% python3 -q
>>> import numpy as np
>>> np.set_printoptions(precision=3, suppress=True, linewidth=120)
>>> F = np.loadtxt("data.csv", delimiter=",")
>>> print(F)
[[ -7.116 -12.757  -7.813]
 [ -6.391 -11.42   -7.233]
 [ -4.325  -7.541  -5.466]
 [ -3.746  -6.432  -4.924]
 [ -3.077  -5.134  -4.255]
 [ -2.658  -4.31   -3.801]
 [ -1.504  -2.015  -2.271]
 [ -0.983  -1.1    -1.344]
 [ -0.651  -0.674  -0.788]
 [ -0.634  -0.654  -0.762]
 [ -0.506  -0.515  -0.582]
 [ -0.09   -0.09   -0.092]
 [  0.343   0.344   0.321]
 [  0.507   0.51    0.461]
 [  1.46    1.5     1.185]
 [  3.443   3.675   2.455]
 [  3.615   3.869   2.557]
 [  7.992   8.99    4.996]
 [ 11.564  13.335   6.865]
 [ 13.335  15.525   7.772]
 [ 15.804  18.608   9.023]
 [ 17.529  20.78    9.889]
 [ 18.619  22.158  10.434]
 [ 20.085  24.021  11.164]
 [ 21.989  26.45   12.109]
 [ 28.18   34.422  15.157]
 [ 29.527  36.171  15.817]]
>>> C2 = np.cov(F, rowvar=False)
>>> print(C2.shape)
(3, 3)
>>> print(round(np.corrcoef(F[:, 1], F[:, 0])[0, 1], 3))
0.997
>>> print(np.polyfit(F[:, 1], F[:, 0], 1))
[0.789 0.82 ]
>>> left, sig, VT = np.linalg.svd(F)
>>> print(sig)
[106.578   6.867   2.349]
>>> print(np.argmax(sig[:-1] / (sig[1:] + 1e-6)) + 1)
1
>>> A2 = left[:, :1] @ np.diag(sig[:1]) @ VT[:1]
>>> print(np.linalg.matrix_rank(F, rtol=0.05))
2
>>> print(round(float(np.abs(F - A2).max()), 3))
2.481
>>> print(round(float(np.linalg.norm(F - A2, 2)), 3), np.round(sig[1], 3))
6.867 6.867
>>> print(round(float(np.linalg.norm(F - A2) / np.linalg.norm(F)), 3))
0.068
>>> lab = F[:, 1] > np.median(F[:, 1])
>>> r0 = F[lab].mean(axis=0) - F[~lab].mean(axis=0)
>>> print(np.argsort(-np.abs(r0).round(6), kind="stable"))
[1 0 2]
>>> print(lab.astype(int))
[0 0 0 0 0 0 0 0 0 0 0 0 0 0 1 1 1 1 1 1 1 1 1 1 1 1 1]
>>> print(r0)
[17.059 21.353 11.171]
>>> cen = F - F.mean(axis=1)
Traceback (most recent call last):
  File "<python-input-21>", line 1, in <module>
    cen = F - F.mean(axis=1)
          ~~^~~~~~~~~~~~~~~~
ValueError: operands could not be broadcast together with shapes (27,3) (27,) 
>>> cen = F - F.mean(axis=0)
>>> left, sig, VT = np.linalg.svd(cen, full_matrices=False)
>>> print(sig)
[95.127  5.08   2.257]
>>> print(sig ** 2 / (sig ** 2).sum())
[0.997 0.003 0.001]
>>> print(np.linalg.matrix_rank(cen))
3
>>> print(np.round(cen.mean(axis=0), 3) + 0)
[0. 0. 0.]
>>> print(np.abs(left[:, 0]).argmax())
26
>>> print(round(float((sig ** 2).sum() ** 2 / (sig ** 4).sum()), 3))
1.007
>>> print((np.sign(left[:, 0]) == np.sign(left[0, 0])).astype(int))
[1 1 1 1 1 1 1 1 1 1 1 1 1 1 1 1 1 0 0 0 0 0 0 0 0 0 0]
>>> data = np.load("case17.npy")
>>> print(data)
[[  0.   -0.7  -1.3   0.1 -12. ]
 [  0.1   0.   -0.1  -1.1  -4. ]
 [ -1.2  -0.5  -1.8   0.   16. ]
 [  0.6  -0.5   1.1   0.6 -22. ]
 [ -1.2   0.3  -0.3  -0.1 -20. ]
 [ -0.7   0.7   0.6   0.5  20. ]]
>>> vec = np.array([3, 2, -4, 5, -1])
>>> y = data @ vec
>>> print(y)
[ 16.3  -0.8 -13.4  21.4  17.7 -20.6]
>>> print(np.linalg.solve(data.T @ data, data.T @ y))
[ 3.  2. -4.  5. -1.]
>>> print(np.round(np.linalg.pinv(data) @ data, 3) + 0)
[[1. 0. 0. 0. 0.]
 [0. 1. 0. 0. 0.]
 [0. 0. 1. 0. 0.]
 [0. 0. 0. 1. 0.]
 [0. 0. 0. 0. 1.]]
>>> rng = np.random.default_rng(76)
>>> y = y + 0.1 * rng.normal(size=6)
>>> print(y)
[ 16.243  -0.625 -13.302  21.451  17.807 -20.756]
>>> beta, *_ = np.linalg.lstsq(data, y)
>>> print(beta)
[ 2.837  1.729 -3.864  4.783 -1.   ]
>>> print(np.round(data.T @ (y - data @ beta), 3) + 0)
[0. 0. 0. 0. 0.]
>>> print([round(float(np.linalg.norm(np.linalg.solve(data.T @ data + lam * np.eye(5), data.T @ y))), 2) for lam in (0, 1, 10, 100)])
[7.06, 3.24, 1.29, 0.92]
